$ python -q
>>> import numpy as np
>>> import numpy.linalg as la
>>> np.set_printoptions(precision=2, suppress=True, linewidth=140, legacy="1.25")
>>> Q, _ = la.qr(np.array([[0.3, 0.9, -0.2, 0.0, 0.4],
...     [0.4, 1.4, -1.5, -0.2, 1.3],
...     [-0.8, -1.2, 1.9, 1.0, 0.3],
...     [1.3, 0.4, -0.8, 0.8, -0.1],
...     [1.6, -0.8, -0.4, -2.2, 1.1]]))
>>> ev = np.array([1, 3, 4, 1, 0])
>>> mat = Q @ np.diag(ev) @ Q.T
>>> print(mat)
[[ 2.99  0.21  0.97  0.76 -0.56]
 [ 0.21  1.25 -1.3  -0.05 -0.71]
 [ 0.97 -1.3   1.94  0.47  0.23]
 [ 0.76 -0.05  0.47  1.31 -0.14]
 [-0.56 -0.71  0.23 -0.14  1.51]]
>>> rng = np.random.default_rng(18350)
>>> other = mat + rng.integers(-2, 3, (5, 4)) @ rng.integers(-2, 3, (4, 5))
>>> print(other)
[[ 4.99  0.21  0.97  2.76 -3.56]
 [-0.79  3.25 -4.3   0.95 -2.71]
 [ 2.97 -0.3  -3.06  2.47 -2.77]
 [ 2.76 -3.05  1.47 -0.69  3.86]
 [-1.56 -6.71  1.23 -5.14 -2.49]]
>>> print(other - mat)
[[ 2.  0.  0.  2. -3.]
 [-1.  2. -3.  1. -2.]
 [ 2.  1. -5.  2. -3.]
 [ 2. -3.  1. -2.  4.]
 [-1. -6.  1. -5. -4.]]
>>> print(np.round(la.svd(other - mat, compute_uv=False), 2) + 0)
[9.96 7.96 4.3  3.32 0.  ]
>>> print(np.abs(other - mat).sum(axis=1))
[ 7.  9. 13. 12. 17.]
>>> T = np.stack([mat, 3 * mat, mat[::-1]])
>>> print(np.round(la.det(T), 2) + 0)
[0. 0. 0.]
>>> print(np.einsum("bij,cij->bc", T, T))
[[ 27.    81.     0.56]
 [ 81.   243.     1.67]
 [  0.56   1.67  27.  ]]
>>> print(la.matrix_rank(T.reshape(3, -1)))
2
>>> other = mat / la.norm(mat, axis=1, keepdims=True)
>>> gram = other @ other.T
>>> print(la.norm(other, axis=1))
[1. 1. 1. 1. 1.]
>>> print((np.abs(gram) > 0.9).astype(int))
[[1 0 0 0 0]
 [0 1 0 0 0]
 [0 0 1 0 0]
 [0 0 0 1 0]
 [0 0 0 0 1]]
>>> print(np.argwhere(np.triu(np.abs(gram) > 0.95, 1)))
[]
>>> rk = la.matrix_rank(mat)
>>> print(rk)
4
>>> N = la.svd(mat)[2][rk:].T
>>> print(N.shape)
(5, 1)
>>> print(np.allclose(mat @ N, 0))
True
